>>> import numpy as np
>>> np.set_printoptions(suppress=True, linewidth=160)
>>> data = np.array([[3, 3, 0], [-2, -1, -2], [0, 3, 3], [-2, -2, -1]])
>>> data
array([[ 3,  3,  0],
       [-2, -1, -2],
       [ 0,  3,  3],
       [-2, -2, -1]])
>>> x = np.array([-3, -3, 2])
>>> y = data @ x
>>> print(np.round(np.linalg.solve(data.T @ data, data.T @ y), 1))
[-3. -3.  2.]
>>> np.round(np.linalg.lstsq(data, y)[0], 1)
array([-3., -3.,  2.])
>>> rng = np.random.default_rng(3295)
>>> y = y + 0.3 * rng.normal(size=4)
>>> y.round(1)
array([-17.8,   4.5,  -3. ,   9.9])
>>> coef, *_ = np.linalg.lstsq(data, y)
>>> print([round(float(np.linalg.norm(np.linalg.solve(data.T @ data + lam * np.eye(3), data.T @ y))), 2) for lam in (0, 1, 10, 100)])
[4.72, 4.27, 2.81, 0.88]
>>> coef.round()
array([-3., -3.,  2.])
>>> X = np.loadtxt("dump.csv", delimiter=",")
>>> X
array([[ 16.6,  -2.2, -27.2],
       [  1.5, -37.1, -37.7],
       [ 15.9,  -1.5, -25.4],
       [ -2.6, -38.2, -37.6],
       [ -1.4, -40.3, -38.1],
       [ 17.1,  -1.5, -26.5],
       [ 13.3,  -1.1, -24.5],
       [ 15.7,  -2.2, -25.9],
       [ 16.4,  -2.2, -26.9],
       [  0.5, -37.9, -39.3],
       [ 16.1,  -2.4, -28.7],
       [ 14.3,  -1.7, -25.2],
       [  0.3, -38.5, -36.4],
       [  0.2, -37.9, -38.4],
       [ 15.9,  -2.2, -25.3],
       [  0.1, -37.9, -36.4],
       [ 16.1,  -1.9, -26.9]])
>>> x = np.array([-1, 2, -2])
>>> y = X @ x
>>> y.round(1)
array([33.4, -0.3, 31.9,  1.4, -3. , 32.9, 33.5, 31.7, 33. ,  2.3, 36.5, 32.7, -4.5,  0.8, 30.3, -3.1, 33.9])
>>> np.round(np.linalg.lstsq(X, y)[0], 1)
array([-1.,  2., -2.])
>>> y = y + 0.3 * rng.normal(size=17)
>>> y.round(1)
array([33.8, -0.7, 32.1,  2. , -3.4, 33.1, 33.5, 32.1, 32.9,  2.3, 36.5, 32.4, -4.3,  0.6, 29.8, -3. , 33.5])
>>> coef, *_ = np.linalg.lstsq(X, y)
>>> np.round(X.T @ (y - X @ coef), 1) + 0
array([0., 0., 0.])
>>> coef.round()
array([-1.,  2., -2.])
>>> basis = X[[1, 3]].astype(float)
>>> for _ in range(3):
...     lab = np.linalg.norm(X[:, None] - basis, axis=-1).argmin(axis=1)
...     basis = np.array([X[lab == j].mean(axis=0) for j in range(2)])
... 
>>> lab
array([0, 1, 0, 1, 1, 0, 0, 0, 0, 1, 0, 0, 1, 1, 0, 1, 0])
>>> np.abs(basis[1] - basis[0]).argmax()
np.int64(1)
>>> np.bincount(lab)
array([10,  7])
>>> print(basis.round(1))
[[ 15.7  -1.9 -26.2]
 [ -0.2 -38.3 -37.7]]
>>> mat = np.array([[-4.0, 17.0, -11.0, -1.0],
...     [-10.0, 35.0, -22.0, -2.0],
...     [-10.0, 41.0, -27.0, -3.0],
...     [-10.0, 41.0, -20.0, -10.0]])
>>> left, s, VT = np.linalg.svd(mat)
>>> s.round(1)
array([83.5,  7.6,  1.5,  0.3])
>>> A2 = left[:, :1] @ np.diag(s[:1]) @ VT[:1]
>>> print(round(float(np.linalg.norm(mat - A2) / np.linalg.norm(mat)), 1))
0.1
>>> round(float(np.linalg.norm(mat - A2, 2)), 1), round(s[1], 1)
(7.6, np.float64(7.6))
>>> q = mat.astype(float).copy()
>>> for j in range(4):
...     q[:, j] -= q[:, :j] @ (q[:, :j].T @ q[:, j])
...     q[:, j] /= np.linalg.norm(q[:, j])
... 
>>> np.round(q.T @ q, 1) + 0
array([[1., 0., 0., 0.],
       [0., 1., 0., 0.],
       [0., 0., 1., 0.],
       [0., 0., 0., 1.]])
>>> q.round(1) + 0
array([[-0.2,  0.3, -0.2,  0.9],
       [-0.6, -0.8,  0. ,  0.1],
       [-0.6,  0.4, -0.6, -0.4],
       [-0.6,  0.4,  0.7,  0. ]])
>>> feats = np.array([[-1, -1, -3, -1], [-1, -2, -1, 3], [1, -1, -2, -2]])
>>> feats[-1] = feats[0] + -1 * feats[1]
>>> feats
array([[-1, -1, -3, -1],
       [-1, -2, -1,  3],
       [ 0,  1, -2, -4]])
>>> x = np.array([1, -3, 2, 0])
>>> np.linalg.norm(feats @ x) <= np.linalg.norm(feats, 2) * np.linalg.norm(x) + 1e-9
np.True_
>>> (feats * x).sum(axis=1)
array([-4,  3, -7])
>>> J = np.array([[-25.0, 2.0, 1.1, -19.9],
...     [-22.1, 4.8, -11.0, -23.2],
...     [16.0, 3.9, -20.0, 4.0]])
>>> A2 = J / np.linalg.norm(J, axis=1, keepdims=True)
>>> C2 = A2 @ A2.T
>>> C2.round(1)
array([[ 1. ,  0.9, -0.6],
       [ 0.9,  1. , -0.2],
       [-0.6, -0.2,  1. ]])
>>> blk = np.stack([J, 3 * J, J[::-1]])
>>> print((blk @ J.T).shape)
(3, 3, 3)
>>> np.round(np.einsum("bij,cij->bc", blk, blk), 1)
array([[ 2884.1,  8652.4,   183.1],
       [ 8652.4, 25957.1,   549.3],
       [  183.1,   549.3,  2884.1]])
>>> print(np.linalg.matrix_rank(blk.reshape(3, -1)))
2
>>> blk.shape
(3, 3, 4)
>>> print(np.linalg.matrix_rank(blk))
[3 3 3]
>>> left, s, VT = np.linalg.svd(J, full_matrices=False)
>>> print(np.round(left.T @ J @ VT.T, 1) + 0)
[[47.6  0.   0. ]
 [ 0.  24.9  0. ]
 [ 0.   0.   0.1]]
>>> print(np.round(s / s[0], 1) + 0)
[1.  0.5 0. ]
>>> np.round(left.T @ left, 1) + 0
array([[1., 0., 0.],
       [0., 1., 0.],
       [0., 0., 1.]])
>>> np.round(np.cumsum(s ** 2) / np.sum(s ** 2), 1)
array([0.8, 1. , 1. ])
>>> left.shape, s.shape, VT.shape
((3, 3), (3,), (3, 4))
>>> np.round(VT @ VT.T, 1) + 0
array([[1., 0., 0.],
       [0., 1., 0.],
       [0., 0., 1.]])
>>> E = np.loadtxt("block5.csv", delimiter=",")
>>> E
array([[179.1, 158.7, 120.2],
       [179.1, 158.5, 119. ],
       [179.6, 160.4, 120.8],
       [180.1, 160.5, 118.8],
       [178.2, 159.5, 120.2],
       [179. , 159.6, 119.6],
       [180.4, 160.7, 119. ],
       [180. , 160.8, 119.8],
       [180.6, 160.3, 119.3],
       [179.5, 160.5, 118.9],
       [181.4, 161.3, 120. ],
       [181. , 160.9, 118.8],
       [180.3, 158.6, 119.9],
       [179.4, 160. , 121.6],
       [180.6, 161.1, 119.8],
       [181.8, 159.8, 121. ],
       [180. , 159.6, 119.6],
       [179.5, 160.3, 119. ],
       [180. , 161.7, 119.5],
       [179.5, 158.1, 120. ],
       [178.4, 160.4, 120.2],
       [181.8, 160.3, 120.4],
       [180.5, 158.1, 120.4],
       [180.2, 160.6, 120.2],
       [179. , 160.8, 121.6]])
>>> A2 = E + rng.integers(-2, 3, (25, 1)) @ rng.integers(-2, 3, (1, 3))
>>> A2
array([[179.1, 158.7, 120.2],
       [179.1, 158.5, 119. ],
       [181.6, 160.4, 118.8],
       [182.1, 160.5, 116.8],
       [182.2, 159.5, 116.2],
       [183. , 159.6, 115.6],
       [184.4, 160.7, 115. ],
       [182. , 160.8, 117.8],
       [176.6, 160.3, 123.3],
       [183.5, 160.5, 114.9],
       [185.4, 161.3, 116. ],
       [181. , 160.9, 118.8],
       [176.3, 158.6, 123.9],
       [183.4, 160. , 117.6],
       [184.6, 161.1, 115.8],
       [181.8, 159.8, 121. ],
       [182. , 159.6, 117.6],
       [175.5, 160.3, 123. ],
       [184. , 161.7, 115.5],
       [177.5, 158.1, 122. ],
       [180.4, 160.4, 118.2],
       [183.8, 160.3, 118.4],
       [180.5, 158.1, 120.4],
       [178.2, 160.6, 122.2],
       [177. , 160.8, 123.6]])
>>> A2 - E
array([[ 0.,  0.,  0.],
       [ 0.,  0.,  0.],
       [ 2.,  0., -2.],
       [ 2.,  0., -2.],
       [ 4.,  0., -4.],
       [ 4.,  0., -4.],
       [ 4.,  0., -4.],
       [ 2.,  0., -2.],
       [-4.,  0.,  4.],
       [ 4.,  0., -4.],
       [ 4.,  0., -4.],
       [ 0.,  0.,  0.],
       [-4.,  0.,  4.],
       [ 4.,  0., -4.],
       [ 4.,  0., -4.],
       [ 0.,  0.,  0.],
       [ 2.,  0., -2.],
       [-4.,  0.,  4.],
       [ 4.,  0., -4.],
       [-2.,  0.,  2.],
       [ 2.,  0., -2.],
       [ 2.,  0., -2.],
       [ 0.,  0.,  0.],
       [-2.,  0.,  2.],
       [-2.,  0.,  2.]])
>>> d = np.linalg.norm(E[:, None] - E[None], axis=-1)
>>> np.unravel_index(d.round(6).argmax(), d.shape)
(np.int64(1), np.int64(10))
>>> np.flatnonzero(d[8] < d.mean() / 2)
array([ 3,  6,  7,  8, 11, 14, 16])
>>> (d + 1e9 * np.eye(25)).round(6).argmin(axis=1)
array([19, 19, 23,  6, 20, 16,  3, 23,  6, 17, 14,  6, 22, 24,  7, 21,  8,  9, 14,  0,  4, 15, 12,  7, 13])
>>> np.linalg.matrix_rank(d ** 2)
np.int64(5)
>>> d[8].round(1)
array([2.4, 2.4, 1.8, 0.7, 2.7, 1.8, 0.5, 0.9, 0. , 1.2, 1.5, 0.9, 1.8, 2.6, 0.9, 2.1, 1. , 1.1, 1.5, 2.6, 2.4, 1.6, 2.5, 1. , 2.8])
>>> Xs = (E - E.mean(axis=0)) / E.std(axis=0)
>>> np.argwhere(np.abs(Xs) > 2)
array([[13,  2],
       [19,  1],
       [22,  1],
       [24,  2]])
>>> np.round(Xs.std(axis=0), 1)
array([1., 1., 1.])
>>> coef = np.linalg.lstsq(np.delete(Xs, 1, axis=1), Xs[:, 1])[0]
>>> np.round(1 - np.var(Xs[:, 1] - np.delete(Xs, 1, axis=1) @ coef), 1)
np.float64(0.1)
>>> np.abs(coef).argmax()
np.int64(0)
>>> coef.round(1)
array([ 0.2, -0.1])
>>> C2 = np.cov(E, rowvar=False)
>>> print(np.round(np.corrcoef(E.T), 1))
[[ 1.   0.3 -0.1]
 [ 0.3  1.  -0.1]
 [-0.1 -0.1  1. ]]
>>> print(np.round(E.std(axis=0), 1))
[0.9 1.  0.8]
>>> np.argwhere(np.triu(np.abs(np.corrcoef(E.T)) > 0.8, 1))
array([], shape=(0, 2), dtype=int64)
>>> round(float(np.corrcoef(E[:, 0], E[:, 2])[0, 1]), 1)
-0.1
>>> np.round(np.polyfit(E[:, 0], E[:, 2], 1), 1) + 0
array([  0. , 128.5])
>>> np.median(E, axis=0)
array([180. , 160.3, 119.9])
>>> round(float(np.linalg.norm(mat, 2) / np.linalg.norm(mat)), 1)
1.0
>>> print(np.argsort(-np.linalg.norm(mat, axis=0).round(6), kind="stable")[:3])
[1 2 0]
>>> u = np.array([3, 6, 9])
>>> F = np.outer(rng.normal(size=13), u) + 0.3 * rng.normal(size=(13, 3))
>>> F.round(1)
array([[ -9. , -18.2, -27. ],
       [  3.1,   5.4,   7.7],
       [ -1.5,  -3.2,  -4.9],
       [  1.3,   3. ,   4. ],
       [  0.2,   0.2,   1. ],
       [  4.1,   9. ,  12.2],
       [  0.5,   1.5,   2.6],
       [  0.7,   2.3,   2.4],
       [ -2.8,  -6.1,  -7.7],
       [  4. ,   7.7,  11. ],
       [  4.2,   8.7,  13.6],
       [ -0.5,  -1.8,  -3.2],
       [ -2.8,  -6. ,  -9.3]])
>>> x = np.array([-2, -1, 1])
>>> y = F @ x
>>> np.round(np.linalg.pinv(F) @ F, 1) + 0
array([[1., 0., 0.],
       [0., 1., 0.],
       [0., 0., 1.]])
>>> y = y + 0.3 * rng.normal(size=13)
>>> y.round(1)
array([ 9.2, -3.6,  1.4, -1.2,  0.6, -4.9, -0.1, -0.9,  4.2, -5. , -3.5, -0.2,  2.1])
>>> coef, *_ = np.linalg.lstsq(F, y)
>>> np.round(np.linalg.norm(y - F @ coef), 1)
np.float64(0.8)
>>> [round(float(np.linalg.norm(np.linalg.solve(F.T @ F + lam * np.eye(3), F.T @ y))), 2) for lam in (0, 1, 10, 100)]
[2.29, 1.44, 0.44, 0.27]
>>> np.round(F.T @ (y - F @ coef), 1) + 0
array([0., 0., 0.])
>>> coef.round(1)
array([-1.9, -0.9,  0.9])
>>> left, s, VT = np.linalg.svd(F)
>>> np.argmax(s[:-1] / (s[1:] + 1e-6)) + 1
np.int64(1)
>>> s.round(1)
array([47.9,  1.4,  0.8])
>>> A2 = left[:, :1] @ np.diag(s[:1]) @ VT[:1]
>>> print(np.round(np.abs(F - A2).max(), 1))
0.6
>>> np.linalg.matrix_rank(F, rtol=0.05)
np.int64(1)
>>> np.linalg.matrix_rank(A2)
np.int64(1)
>>> W0 = np.array([[-0.3, -0.6, -0.2],
...     [2.2, 0.3, -0.1],
...     [-0.7, -0.2, -1.4],
...     [0.3, 0.2, 0.4],
...     [0.4, 1.3, 1.0],
...     [-0.1, 0.0, -1.1],
...     [-0.1, -0.7, 1.4],
...     [0.2, -1.3, -0.6],
...     [0.5, -1.1, 0.0],
...     [-0.1, 0.2, 0.0],
...     [1.6, -2.5, 2.0],
...     [-0.6, -0.1, -1.1],
...     [0.3, -2.1, 0.8],
...     [-1.2, 1.8, 1.4],
...     [0.3, 0.3, 1.6],
...     [0.5, 1.4, 0.1],
...     [0.1, -1.6, 0.1],
...     [0.2, -1.5, 0.5],
...     [0.3, -1.2, -0.1],
...     [-0.3, 1.1, 0.5],
...     [1.7, 0.9, -1.6],
...     [0.9, 0.8, 1.1],
...     [2.2, -0.6, -0.6],
...     [-0.9, -1.5, -0.3]])
>>> W0[18] *= 3
>>> print(W0.round(1))
[[-0.3 -0.6 -0.2]
 [ 2.2  0.3 -0.1]
 [-0.7 -0.2 -1.4]
 [ 0.3  0.2  0.4]
 [ 0.4  1.3  1. ]
 [-0.1  0.  -1.1]
 [-0.1 -0.7  1.4]
 [ 0.2 -1.3 -0.6]
 [ 0.5 -1.1  0. ]
 [-0.1  0.2  0. ]
 [ 1.6 -2.5  2. ]
 [-0.6 -0.1 -1.1]
 [ 0.3 -2.1  0.8]
 [-1.2  1.8  1.4]
 [ 0.3  0.3  1.6]
 [ 0.5  1.4  0.1]
 [ 0.1 -1.6  0.1]
 [ 0.2 -1.5  0.5]
 [ 0.9 -3.6 -0.3]
 [-0.3  1.1  0.5]
 [ 1.7  0.9 -1.6]
 [ 0.9  0.8  1.1]
 [ 2.2 -0.6 -0.6]
 [-0.9 -1.5 -0.3]]
>>> proj = W0 @ np.linalg.solve(W0.T @ W0, W0.T)
>>> np.round(proj @ W0[:, 2], 1) + 0
array([-0.2, -0.1, -1.4,  0.4,  1. , -1.1,  1.4, -0.6,  0. ,  0. ,  2. , -1.1,  0.8,  1.4,  1.6,  0.1,  0.1,  0.5, -0.3,  0.5, -1.6,  1.1, -0.6, -0.3])
>>> np.linalg.matrix_rank(np.eye(24) - proj)
np.int64(21)
>>> np.round(np.diag(proj), 1) + 0
array([0. , 0.3, 0.1, 0. , 0.1, 0.1, 0.1, 0.1, 0. , 0. , 0.4, 0.1, 0.1, 0.2, 0.1, 0.1, 0.1, 0.1, 0.3, 0. , 0.3, 0.1, 0.3, 0.1])
>>> C2 = np.cov(W0, rowvar=False)
>>> print(C2.round(1) + 0)
[[ 0.8 -0.2  0. ]
 [-0.2  1.8  0. ]
 [ 0.   0.   0.9]]
>>> np.round(np.polyfit(W0[:, 1], W0[:, 0], 1), 1)
array([-0.1,  0.3])
>>> np.round(np.linalg.eigvalsh(C2)[::-1], 1)
array([1.8, 0.9, 0.8])
>>> print(np.argsort(-W0.std(axis=0).round(6), kind="stable"))
[1 2 0]
>>> C2.shape
(3, 3)
>>> print(np.round(np.corrcoef(W0[:, 1], W0[:, 0])[0, 1], 1))
-0.1
